In [1]: import numpy as np

In [2]: np.set_printoptions(precision=4, suppress=True, linewidth=140, floatmode="fixed")

In [3]: M = np.loadtxt("a.csv", delimiter=",")

In [4]: M
Out[4]: 
array([[ 2.0000,  0.0000,  0.0000,  0.0000,  0.0000,  0.0000,  0.0000,  0.0000,  0.0000,  0.0000,  0.0000,  0.0000,  0.0000,  0.0000],
       [ 0.0000,  2.0000,  0.0000,  0.0000,  0.0000,  0.0000,  0.0000,  0.0000,  0.0000,  0.0000,  0.0000,  0.0000,  0.0000,  0.0000],
       [ 0.0000,  0.0000, -1.0000,  0.0000,  0.0000,  0.0000,  0.0000,  0.0000,  0.0000,  0.0000,  0.0000,  0.0000,  0.0000,  0.0000],
       [ 0.0000,  0.0000,  0.0000, -1.0000,  0.0000,  0.0000,  0.0000,  0.0000,  0.0000,  0.0000,  0.0000,  0.0000,  0.0000,  0.0000],
       [ 0.0000,  0.0000,  0.0000,  0.0000,  5.0000,  0.0000,  0.0000,  0.0000,  0.0000,  0.0000,  0.0000,  0.0000,  0.0000,  0.0000],
       [ 0.0000,  0.0000,  0.0000,  0.0000,  0.0000, -2.0000,  0.0000,  0.0000,  0.0000,  0.0000,  0.0000,  0.0000,  0.0000,  0.0000],
       [ 0.0000,  0.0000,  0.0000,  0.0000,  0.0000,  0.0000, -3.0000,  0.0000,  0.0000,  0.0000,  0.0000,  0.0000,  0.0000,  0.0000],
       [ 0.0000,  0.0000,  0.0000,  0.0000,  0.0000,  0.0000,  0.0000, -2.0000,  0.0000,  0.0000,  0.0000,  0.0000,  0.0000,  0.0000],
       [ 0.0000,  0.0000,  0.0000,  0.0000,  0.0000,  0.0000,  0.0000,  0.0000, -4.0000,  0.0000,  0.0000,  0.0000,  0.0000,  0.0000],
       [ 0.0000,  0.0000,  0.0000,  0.0000,  0.0000,  0.0000,  0.0000,  0.0000,  0.0000, -1.0000,  0.0000,  0.0000,  0.0000,  0.0000],
       [ 0.0000,  0.0000,  0.0000,  0.0000,  0.0000,  0.0000,  0.0000,  0.0000,  0.0000,  0.0000, -5.0000,  0.0000,  0.0000,  0.0000],
       [ 0.0000,  0.0000,  0.0000,  0.0000,  0.0000,  0.0000,  0.0000,  0.0000,  0.0000,  0.0000,  0.0000,  3.0000,  0.0000,  0.0000],
       [ 0.0000,  0.0000,  0.0000,  0.0000,  0.0000,  0.0000,  0.0000,  0.0000,  0.0000,  0.0000,  0.0000,  0.0000,  0.0000,  0.0000],
       [ 0.0000,  0.0000,  0.0000,  0.0000,  0.0000,  0.0000,  0.0000,  0.0000,  0.0000,  0.0000,  0.0000,  0.0000,  0.0000,  4.0000]])

In [5]: w, vecs = np.linalg.eigh(M)

In [6]: np.linalg.eigvalsh(M @ M)
Out[6]: array([ 0.0000,  1.0000,  1.0000,  1.0000,  4.0000,  4.0000,  4.0000,  4.0000,  9.0000,  9.0000, 16.0000, 16.0000, 25.0000, 25.0000])

In [7]: w.sum(), np.trace(M)
Out[7]: (np.float64(-3.0), np.float64(-3.0))

In [8]: np.abs(vecs[:, -1]).round(6).argmax()
Out[8]: np.int64(4)

In [9]: X = np.load("case6.npy")

In [10]: X
Out[10]: 
array([[-1,  0,  1,  2,  3,  4,  5,  6,  7],
       [ 8,  9, 10, 11, 12, 13, 14, 15, 16],
       [17, 18, 19, 20, 21, 22, 23, 24, 25],
       [26, 27, 28, 29, 30, 31, 32, 33, 34],
       [35, 36, 37, 38, 39, 40, 41, 42, 43],
       [44, 45, 46, 47, 48, 49, 50, 51, 52],
       [53, 54, 55, 56, 57, 58, 59, 60, 61],
       [62, 63, 64, 65, 66, 67, 68, 69, 70],
       [71, 72, 73, 74, 75, 76, 77, 78, 79],
       [80, 81, 82, 83, 84, 85, 86, 87, 88],
       [89, 90, 91, 92, 93, 94, 95, 96, 97]])

In [11]: def softmax(z):
    ...:     e = np.exp(z - z.max(axis=-1, keepdims=True))
    ...:     return e / e.sum(axis=-1, keepdims=True)
    ...: 

In [12]: softmax(X).sum(axis=1)
Out[12]: array([1.0000, 1.0000, 1.0000, 1.0000, 1.0000, 1.0000, 1.0000, 1.0000, 1.0000, 1.0000, 1.0000])

In [13]: softmax(X[2])
Out[13]: array([0.0002, 0.0006, 0.0016, 0.0043, 0.0116, 0.0315, 0.0856, 0.2326, 0.6322])

In [14]: print(np.round(softmax(10 * X[2]), 4) + 0)
[0.0000 0.0000 0.0000 0.0000 0.0000 0.0000 0.0000 0.0000 1.0000]

In [15]: scores = X @ X.T / np.sqrt(9)

In [16]: softmax(scores).round(6).argmax(axis=1)
Out[16]: array([10, 10, 10, 10, 10, 10, 10, 10, 10, 10, 10])

In [17]: print(np.round(softmax(scores), 4) + 0)
[[0.0000 0.0000 0.0000 0.0000 0.0000 0.0000 0.0000 0.0000 0.0000 0.0000 1.0000]
 [0.0000 0.0000 0.0000 0.0000 0.0000 0.0000 0.0000 0.0000 0.0000 0.0000 1.0000]
 [0.0000 0.0000 0.0000 0.0000 0.0000 0.0000 0.0000 0.0000 0.0000 0.0000 1.0000]
 [0.0000 0.0000 0.0000 0.0000 0.0000 0.0000 0.0000 0.0000 0.0000 0.0000 1.0000]
 [0.0000 0.0000 0.0000 0.0000 0.0000 0.0000 0.0000 0.0000 0.0000 0.0000 1.0000]
 [0.0000 0.0000 0.0000 0.0000 0.0000 0.0000 0.0000 0.0000 0.0000 0.0000 1.0000]
 [0.0000 0.0000 0.0000 0.0000 0.0000 0.0000 0.0000 0.0000 0.0000 0.0000 1.0000]
 [0.0000 0.0000 0.0000 0.0000 0.0000 0.0000 0.0000 0.0000 0.0000 0.0000 1.0000]
 [0.0000 0.0000 0.0000 0.0000 0.0000 0.0000 0.0000 0.0000 0.0000 0.0000 1.0000]
 [0.0000 0.0000 0.0000 0.0000 0.0000 0.0000 0.0000 0.0000 0.0000 0.0000 1.0000]
 [0.0000 0.0000 0.0000 0.0000 0.0000 0.0000 0.0000 0.0000 0.0000 0.0000 1.0000]]

In [18]: w1 = np.array([[2, 1, -1, -2],
    ...:     [-2, -2, 2, -1],
    ...:     [-2, 0, -2, 2],
    ...:     [1, 1, 1, -1],
    ...:     [2, 0, 1, 1],
    ...:     [2, -2, 2, 0],
    ...:     [1, -2, 0, -2],
    ...:     [1, 1, 1, -2],
    ...:     [1, 1, 1, 2]])

In [19]: c = np.array([-6, 4, 8, -1])

In [20]: H = np.maximum(X @ w1 + c, 0)

In [21]: (H > 0).mean(axis=0)
Out[21]: array([1.0000, 0.0000, 1.0000, 0.0000])

In [22]: Z = np.array([[-8, 0], [-5, -4], [9, 7], [0, -1]])

In [23]: H @ Z
Out[23]: 
array([[ 105,  231],
       [  78,  546],
       [  51,  861],
       [  24, 1176],
       [  -3, 1491],
       [ -30, 1806],
       [ -57, 2121],
       [ -84, 2436],
       [-111, 2751],
       [-138, 3066],
       [-165, 3381]])

In [24]: w1 @ Z
Out[24]: 
array([[-30,  -9],
       [ 44,  23],
       [ -2, -16],
       [ -4,   4],
       [ -7,   6],
       [ 12,  22],
       [  2,  10],
       [ -4,   5],
       [ -4,   1]])

In [25]: rng = np.random.default_rng(323326)

In [26]: lab = rng.integers(0, 2, 15)

In [27]: data = np.triu((lab[:, None] == lab) & (rng.random((15, 15)) < 0.8), 1).astype(int)

In [28]: data += data.T

In [29]: data
Out[29]: 
array([[0, 1, 0, 0, 1, 0, 1, 0, 0, 0, 0, 0, 1, 1, 0],
       [1, 0, 0, 0, 1, 0, 0, 1, 0, 0, 0, 0, 1, 1, 0],
       [0, 0, 0, 1, 0, 0, 0, 0, 1, 0, 1, 0, 0, 0, 1],
       [0, 0, 1, 0, 0, 0, 0, 0, 1, 0, 1, 0, 0, 0, 1],
       [1, 1, 0, 0, 0, 0, 1, 1, 0, 0, 0, 0, 1, 1, 0],
       [0, 0, 0, 0, 0, 0, 1, 1, 0, 1, 0, 1, 1, 1, 0],
       [1, 0, 0, 0, 1, 1, 0, 1, 0, 1, 0, 1, 0, 1, 0],
       [0, 1, 0, 0, 1, 1, 1, 0, 0, 0, 0, 1, 1, 0, 0],
       [0, 0, 1, 1, 0, 0, 0, 0, 0, 0, 1, 0, 0, 0, 1],
       [0, 0, 0, 0, 0, 1, 1, 0, 0, 0, 0, 1, 1, 1, 0],
       [0, 0, 1, 1, 0, 0, 0, 0, 1, 0, 0, 0, 0, 0, 0],
       [0, 0, 0, 0, 0, 1, 1, 1, 0, 1, 0, 0, 1, 1, 0],
       [1, 1, 0, 0, 1, 1, 0, 1, 0, 1, 0, 1, 0, 1, 0],
       [1, 1, 0, 0, 1, 1, 1, 0, 0, 1, 0, 1, 1, 0, 0],
       [0, 0, 1, 1, 0, 0, 0, 0, 1, 0, 0, 0, 0, 0, 0]])

In [30]: np.all(np.linalg.eigvalsh(data) > 0)
Out[30]: np.False_

In [31]: print([round(float(np.linalg.det(data[:i, :i])), 2) + 0 for i in range(1, 16)])
[0.0, -1.0, 0.0, 1.0, -2.0, 0.0, 2.0, 0.0, 0.0, 4.0, -6.0, 12.0, 6.0, -45.0, 0.0]

In [32]: np.argwhere(np.triu(data))
Out[32]: 
array([[ 0,  1],
       [ 0,  4],
       [ 0,  6],
       [ 0, 12],
       [ 0, 13],
       [ 1,  4],
       [ 1,  7],
       [ 1, 12],
       [ 1, 13],
       [ 2,  3],
       [ 2,  8],
       [ 2, 10],
       [ 2, 14],
       [ 3,  8],
       [ 3, 10],
       [ 3, 14],
       [ 4,  6],
       [ 4,  7],
       [ 4, 12],
       [ 4, 13],
       [ 5,  6],
       [ 5,  7],
       [ 5,  9],
       [ 5, 11],
       [ 5, 12],
       [ 5, 13],
       [ 6,  7],
       [ 6,  9],
       [ 6, 11],
       [ 6, 13],
       [ 7, 11],
       [ 7, 12],
       [ 8, 10],
       [ 8, 14],
       [ 9, 11],
       [ 9, 12],
       [ 9, 13],
       [11, 12],
       [11, 13],
       [12, 13]])

In [33]: low = np.diag(data.sum(axis=1)) - data

In [34]: print(round(np.linalg.det(low[1:, 1:])))
0

In [35]: (np.linalg.eigvalsh(low) < 1e-8).sum()
Out[35]: np.int64(2)

In [36]: J = np.loadtxt("m.csv", delimiter=",")

In [37]: J
Out[37]: 
array([[-4.0000, -4.0000, -4.0000,  3.0000, -5.0000,  5.0000,  5.0000],
       [ 1.0000, -2.0000, -1.0000,  5.0000,  1.0000, -1.0000, -2.0000],
       [ 5.0000,  4.0000, -2.0000, -3.0000,  4.0000, -3.0000, -3.0000],
       [ 3.0000, -4.0000,  5.0000, -2.0000, -3.0000,  4.0000,  3.0000],
       [ 5.0000,  1.0000,  4.0000, -2.0000, -4.0000, -3.0000, -3.0000],
       [ 0.0000, -5.0000, -2.0000, -5.0000,  4.0000, -4.0000, -5.0000]])

In [38]: u = np.array([-1, 2])

In [39]: print(np.polyval(u, J[2]))
[-3.0000 -2.0000  4.0000  5.0000 -2.0000  5.0000  5.0000]

In [40]: np.correlate(J[2], J[1], "full")
Out[40]: array([-10.0000, -13.0000,   5.0000,  37.0000,   8.0000, -25.0000,  -3.0000,  31.0000, -18.0000, -23.0000,  13.0000,   3.0000,  -3.0000])

In [41]: out = J / np.linalg.norm(J, axis=1, keepdims=True)

In [42]: G = out @ out.T

In [43]: print((G - 2 * np.eye(6)).round(6).argmax(axis=1))
[3 5 5 4 2 2]

In [44]: (np.abs(G) > 0.9).astype(int)
Out[44]: 
array([[1, 0, 0, 0, 0, 0],
       [0, 1, 0, 0, 0, 0],
       [0, 0, 1, 0, 0, 0],
       [0, 0, 0, 1, 0, 0],
       [0, 0, 0, 0, 1, 0],
       [0, 0, 0, 0, 0, 1]])

In [45]: print(np.argwhere(np.triu(np.abs(G) > 0.95, 1)))
[]

In [46]: round(float(np.degrees(np.arccos(np.clip(G[4, 5], -1, 1)))), 4)
Out[46]: 85.13

In [47]: print(np.linalg.norm(out, axis=1))
[1.0000 1.0000 1.0000 1.0000 1.0000 1.0000]

In [48]: Q, _ = np.linalg.qr(np.array([[0.1, -0.6, -1.3, -0.6, 0.5, 0.7, -1.0, -0.3],
    ...:     [1.1, 1.1, -0.1, -0.7, -1.0, -0.3, -1.0, 0.4],
    ...:     [2.9, -0.1, -0.3, -1.0, -0.1, -0.7, -1.5, 2.1],
    ...:     [0.1, -0.9, 0.5, -1.5, 0.0, 0.1, 1.9, -0.7],
    ...:     [-1.2, 0.1, -2.6, -0.2, 1.2, 0.0, -1.1, 1.0],
    ...:     [0.3, 1.3, 1.7, 0.0, 0.1, 1.0, -0.9, -0.3],
    ...:     [0.5, -0.4, -0.4, -2.2, 0.1, 1.1, 0.5, 0.7],
    ...:     [0.2, 0.4, -0.2, 0.3, 1.3, 1.0, -0.3, -0.4]]))

In [49]: w = np.array([6, 5, -4, 2, 7, 3, 2, 9])

In [50]: F = Q @ np.diag(w) @ Q.T

In [51]: F
Out[51]: 
array([[ 3.7998,  0.2292, -0.7087,  2.5194, -1.9295,  0.4249, -1.5831,  0.5994],
       [ 0.2292,  5.0658, -0.1747,  0.8899, -1.9846,  0.7013, -1.8304, -1.2713],
       [-0.7087, -0.1747,  4.9901,  0.4658, -2.0266,  0.6645,  0.9080,  0.3000],
       [ 2.5194,  0.8899,  0.4658,  4.3521,  1.2748, -0.9113, -1.6350,  1.0188],
       [-1.9295, -1.9846, -2.0266,  1.2748, -0.6188,  1.7479, -0.6039, -0.1959],
       [ 0.4249,  0.7013,  0.6645, -0.9113,  1.7479,  3.2229, -0.2342,  1.9893],
       [-1.5831, -1.8304,  0.9080, -1.6350, -0.6039, -0.2342,  4.2908, -0.4892],
       [ 0.5994, -1.2713,  0.3000,  1.0188, -0.1959,  1.9893, -0.4892,  4.8973]])

In [52]: lab = rng.permutation(8)

In [53]: print(lab)
[5 6 7 4 2 0 1 3]

In [54]: out = F[lab][:, lab]

In [55]: np.allclose(out, F)
Out[55]: False

In [56]: np.diag(out)
Out[56]: array([ 3.2229,  4.2908,  4.8973, -0.6188,  4.9901,  3.7998,  5.0658,  4.3521])

In [57]: np.round(np.trace(out), 4)
Out[57]: np.float64(30.0)

In [58]: print(np.sort(np.abs(np.linalg.eigvals(out))))
[2.0000 2.0000 3.0000 4.0000 5.0000 6.0000 7.0000 9.0000]

In [59]: out
Out[59]: 
array([[ 3.2229, -0.2342,  1.9893,  1.7479,  0.6645,  0.4249,  0.7013, -0.9113],
       [-0.2342,  4.2908, -0.4892, -0.6039,  0.9080, -1.5831, -1.8304, -1.6350],
       [ 1.9893, -0.4892,  4.8973, -0.1959,  0.3000,  0.5994, -1.2713,  1.0188],
       [ 1.7479, -0.6039, -0.1959, -0.6188, -2.0266, -1.9295, -1.9846,  1.2748],
       [ 0.6645,  0.9080,  0.3000, -2.0266,  4.9901, -0.7087, -0.1747,  0.4658],
       [ 0.4249, -1.5831,  0.5994, -1.9295, -0.7087,  3.7998,  0.2292,  2.5194],
       [ 0.7013, -1.8304, -1.2713, -1.9846, -0.1747,  0.2292,  5.0658,  0.8899],
       [-0.9113, -1.6350,  1.0188,  1.2748,  0.4658,  2.5194,  0.8899,  4.3521]])

In [60]: K = np.load("out4.npy")

In [61]: print(K)
[[ 0.9147 -0.0853 -0.1422 -0.0284  0.0853 -0.0853  0.0284  0.1991  0.0284  0.1991  0.1991]
 [-0.0853  0.9147 -0.1422 -0.0284  0.0853 -0.0853  0.0284  0.1991  0.0284  0.1991  0.1991]
 [-0.1422 -0.1422  0.7630 -0.0474  0.1422 -0.1422  0.0474  0.3318  0.0474  0.3318  0.3318]
 [-0.0284 -0.0284 -0.0474  0.9905  0.0284 -0.0284  0.0095  0.0664  0.0095  0.0664  0.0664]
 [ 0.0853  0.0853  0.1422  0.0284  0.9147  0.0853 -0.0284 -0.1991 -0.0284 -0.1991 -0.1991]
 [-0.0853 -0.0853 -0.1422 -0.0284  0.0853  0.9147  0.0284  0.1991  0.0284  0.1991  0.1991]
 [ 0.0284  0.0284  0.0474  0.0095 -0.0284  0.0284  0.9905 -0.0664 -0.0095 -0.0664 -0.0664]
 [ 0.1991  0.1991  0.3318  0.0664 -0.1991  0.1991 -0.0664  0.5355 -0.0664 -0.4645 -0.4645]
 [ 0.0284  0.0284  0.0474  0.0095 -0.0284  0.0284 -0.0095 -0.0664  0.9905 -0.0664 -0.0664]
 [ 0.1991  0.1991  0.3318  0.0664 -0.1991  0.1991 -0.0664 -0.4645 -0.0664  0.5355 -0.4645]
 [ 0.1991  0.1991  0.3318  0.0664 -0.1991  0.1991 -0.0664 -0.4645 -0.0664 -0.4645  0.5355]]

In [62]: w, vecs = np.linalg.eigh(K)

In [63]: vecs @ np.diag(w) @ vecs.T
Out[63]: 
array([[ 0.9147, -0.0853, -0.1422, -0.0284,  0.0853, -0.0853,  0.0284,  0.1991,  0.0284,  0.1991,  0.1991],
       [-0.0853,  0.9147, -0.1422, -0.0284,  0.0853, -0.0853,  0.0284,  0.1991,  0.0284,  0.1991,  0.1991],
       [-0.1422, -0.1422,  0.7630, -0.0474,  0.1422, -0.1422,  0.0474,  0.3318,  0.0474,  0.3318,  0.3318],
       [-0.0284, -0.0284, -0.0474,  0.9905,  0.0284, -0.0284,  0.0095,  0.0664,  0.0095,  0.0664,  0.0664],
       [ 0.0853,  0.0853,  0.1422,  0.0284,  0.9147,  0.0853, -0.0284, -0.1991, -0.0284, -0.1991, -0.1991],
       [-0.0853, -0.0853, -0.1422, -0.0284,  0.0853,  0.9147,  0.0284,  0.1991,  0.0284,  0.1991,  0.1991],
       [ 0.0284,  0.0284,  0.0474,  0.0095, -0.0284,  0.0284,  0.9905, -0.0664, -0.0095, -0.0664, -0.0664],
       [ 0.1991,  0.1991,  0.3318,  0.0664, -0.1991,  0.1991, -0.0664,  0.5355, -0.0664, -0.4645, -0.4645],
       [ 0.0284,  0.0284,  0.0474,  0.0095, -0.0284,  0.0284, -0.0095, -0.0664,  0.9905, -0.0664, -0.0664],
       [ 0.1991,  0.1991,  0.3318,  0.0664, -0.1991,  0.1991, -0.0664, -0.4645, -0.0664,  0.5355, -0.4645],
       [ 0.1991,  0.1991,  0.3318,  0.0664, -0.1991,  0.1991, -0.0664, -0.4645, -0.0664, -0.4645,  0.5355]])

In [64]: np.round(np.linalg.eigvalsh(K + -1 * np.eye(11)), 4) + 0
Out[64]: array([-2.0000,  0.0000,  0.0000,  0.0000,  0.0000,  0.0000,  0.0000,  0.0000,  0.0000,  0.0000,  0.0000])

In [65]: np.round(vecs.T @ K @ vecs, 4) + 0
Out[65]: 
array([[-1.0000,  0.0000,  0.0000,  0.0000,  0.0000,  0.0000,  0.0000,  0.0000,  0.0000,  0.0000,  0.0000],
       [ 0.0000,  1.0000,  0.0000,  0.0000,  0.0000,  0.0000,  0.0000,  0.0000,  0.0000,  0.0000,  0.0000],
       [ 0.0000,  0.0000,  1.0000,  0.0000,  0.0000,  0.0000,  0.0000,  0.0000,  0.0000,  0.0000,  0.0000],
       [ 0.0000,  0.0000,  0.0000,  1.0000,  0.0000,  0.0000,  0.0000,  0.0000,  0.0000,  0.0000,  0.0000],
       [ 0.0000,  0.0000,  0.0000,  0.0000,  1.0000,  0.0000,  0.0000,  0.0000,  0.0000,  0.0000,  0.0000],
       [ 0.0000,  0.0000,  0.0000,  0.0000,  0.0000,  1.0000,  0.0000,  0.0000,  0.0000,  0.0000,  0.0000],
       [ 0.0000,  0.0000,  0.0000,  0.0000,  0.0000,  0.0000,  1.0000,  0.0000,  0.0000,  0.0000,  0.0000],
       [ 0.0000,  0.0000,  0.0000,  0.0000,  0.0000,  0.0000,  0.0000,  1.0000,  0.0000,  0.0000,  0.0000],
       [ 0.0000,  0.0000,  0.0000,  0.0000,  0.0000,  0.0000,  0.0000,  0.0000,  1.0000,  0.0000,  0.0000],
       [ 0.0000,  0.0000,  0.0000,  0.0000,  0.0000,  0.0000,  0.0000,  0.0000,  0.0000,  1.0000,  0.0000],
       [ 0.0000,  0.0000,  0.0000,  0.0000,  0.0000,  0.0000,  0.0000,  0.0000,  0.0000,  0.0000,  1.0000]])

In [66]: print(np.linalg.svd(K, compute_uv=False))
[1.0000 1.0000 1.0000 1.0000 1.0000 1.0000 1.0000 1.0000 1.0000 1.0000 1.0000]

In [67]: np.round(vecs.T @ vecs, 4) + 0
Out[67]: 
array([[1.0000, 0.0000, 0.0000, 0.0000, 0.0000, 0.0000, 0.0000, 0.0000, 0.0000, 0.0000, 0.0000],
       [0.0000, 1.0000, 0.0000, 0.0000, 0.0000, 0.0000, 0.0000, 0.0000, 0.0000, 0.0000, 0.0000],
       [0.0000, 0.0000, 1.0000, 0.0000, 0.0000, 0.0000, 0.0000, 0.0000, 0.0000, 0.0000, 0.0000],
       [0.0000, 0.0000, 0.0000, 1.0000, 0.0000, 0.0000, 0.0000, 0.0000, 0.0000, 0.0000, 0.0000],
       [0.0000, 0.0000, 0.0000, 0.0000, 1.0000, 0.0000, 0.0000, 0.0000, 0.0000, 0.0000, 0.0000],
       [0.0000, 0.0000, 0.0000, 0.0000, 0.0000, 1.0000, 0.0000, 0.0000, 0.0000, 0.0000, 0.0000],
       [0.0000, 0.0000, 0.0000, 0.0000, 0.0000, 0.0000, 1.0000, 0.0000, 0.0000, 0.0000, 0.0000],
       [0.0000, 0.0000, 0.0000, 0.0000, 0.0000, 0.0000, 0.0000, 1.0000, 0.0000, 0.0000, 0.0000],
       [0.0000, 0.0000, 0.0000, 0.0000, 0.0000, 0.0000, 0.0000, 0.0000, 1.0000, 0.0000, 0.0000],
       [0.0000, 0.0000, 0.0000, 0.0000, 0.0000, 0.0000, 0.0000, 0.0000, 0.0000, 1.0000, 0.0000],
       [0.0000, 0.0000, 0.0000, 0.0000, 0.0000, 0.0000, 0.0000, 0.0000, 0.0000, 0.0000, 1.0000]])

In [68]: (w > 1e-8).sum(), (w < -1e-8).sum()
Out[68]: (np.int64(10), np.int64(1))
